$ python3 -q
>>> import numpy as np
>>> import numpy.linalg as la
>>> np.set_printoptions(precision=2, suppress=True, linewidth=200)
>>> def rnd(a):
...     return np.round(a, 2) + 0
... 
>>> W0 = np.loadtxt("arr.csv", delimiter=",")
>>> print(rnd(W0))
[[-0.68  0.28  0.68]
 [-0.73 -0.33 -0.6 ]
 [ 0.06 -0.9   0.43]]
>>> A2 = np.array([[7, 3, 4], [8, 9, 3], [3, 7, 5]])
>>> print(rnd(np.einsum("ik,kj->ij", W0, A2)))
[[-0.47  5.24  1.53]
 [-9.54 -9.31 -6.89]
 [-5.55 -4.98 -0.36]]
>>> print(la.matrix_rank(np.vstack([W0, A2.T])))
3
>>> print(rnd(A2.T @ W0.T))
[[-0.47 -9.54 -5.55]
 [ 5.24 -9.31 -4.98]
 [ 1.53 -6.89 -0.36]]
>>> print(rnd(np.einsum("ij,ij->i", W0, W0)))
[1. 1. 1.]
>>> print(rnd(np.trace(W0)))
-0.58
>>> print(rnd(np.abs(la.eigvals(W0)).max()))
1.0
>>> print(np.allclose(W0 @ W0.T, W0.T @ W0))
True
>>> la.determinant(W0)
Traceback (most recent call last):
  File "<python-input-14>", line 1, in <module>
    la.determinant(W0)
    ^^^^^^^^^^^^^^
AttributeError: module 'numpy.linalg' has no attribute 'determinant'
>>> W0.inv()
Traceback (most recent call last):
  File "<python-input-15>", line 1, in <module>
    W0.inv()
    ^^^^^^
AttributeError: 'numpy.ndarray' object has no attribute 'inv'
>>> r0 = np.array([3, 1, -2])
>>> A2 = W0 + np.outer(r0, np.eye(3)[2])
>>> print(rnd(la.det(A2) / la.det(W0)), rnd(1 + la.solve(W0, r0)[2]))
1.6 1.6
>>> print(rnd(A2))
[[-0.68  0.28  3.68]
 [-0.73 -0.33  0.4 ]
 [ 0.06 -0.9  -1.57]]
>>> print(rnd(la.pinv(W0)))
[[-0.68 -0.73  0.06]
 [ 0.28 -0.33 -0.9 ]
 [ 0.68 -0.6   0.43]]
>>> print(rnd(W0[:, 2] @ W0[:, 1]))
0.0
>>> vec = np.array([3, 2, 1])
>>> print([p for p in range(1, 25) if np.allclose(la.matrix_power(W0, p), np.eye(3))])
[]
>>> print(rnd(np.sort(np.abs(np.degrees(np.angle(la.eigvals(W0)))))))
[  0.  142.1 142.1]
>>> print(rnd(la.det(W0)))
1.0
>>> r0 = np.array([3, 3, -3, 2, 0]) + 0.5
>>> A = np.eye(5) - 2 * np.outer(r0, r0) / (r0 @ r0)
>>> print(rnd(A))
[[ 0.34 -0.66  0.47 -0.47 -0.09]
 [-0.66  0.34  0.47 -0.47 -0.09]
 [ 0.47  0.47  0.66  0.34  0.07]
 [-0.47 -0.47  0.34  0.66 -0.07]
 [-0.09 -0.09  0.07 -0.07  0.99]]
>>> print(rnd(la.matrix_power(A, 2)))
[[1. 0. 0. 0. 0.]
 [0. 1. 0. 0. 0.]
 [0. 0. 1. 0. 0.]
 [0. 0. 0. 1. 0.]
 [0. 0. 0. 0. 1.]]
>>> print(rnd(A @ A))
[[1. 0. 0. 0. 0.]
 [0. 1. 0. 0. 0.]
 [0. 0. 1. 0. 0.]
 [0. 0. 0. 1. 0.]
 [0. 0. 0. 0. 1.]]
>>> print(rnd((A + A.T) / 2))
[[ 0.34 -0.66  0.47 -0.47 -0.09]
 [-0.66  0.34  0.47 -0.47 -0.09]
 [ 0.47  0.47  0.66  0.34  0.07]
 [-0.47 -0.47  0.34  0.66 -0.07]
 [-0.09 -0.09  0.07 -0.07  0.99]]
>>> print(rnd(np.abs(la.eigvals(A)).max()))
1.0
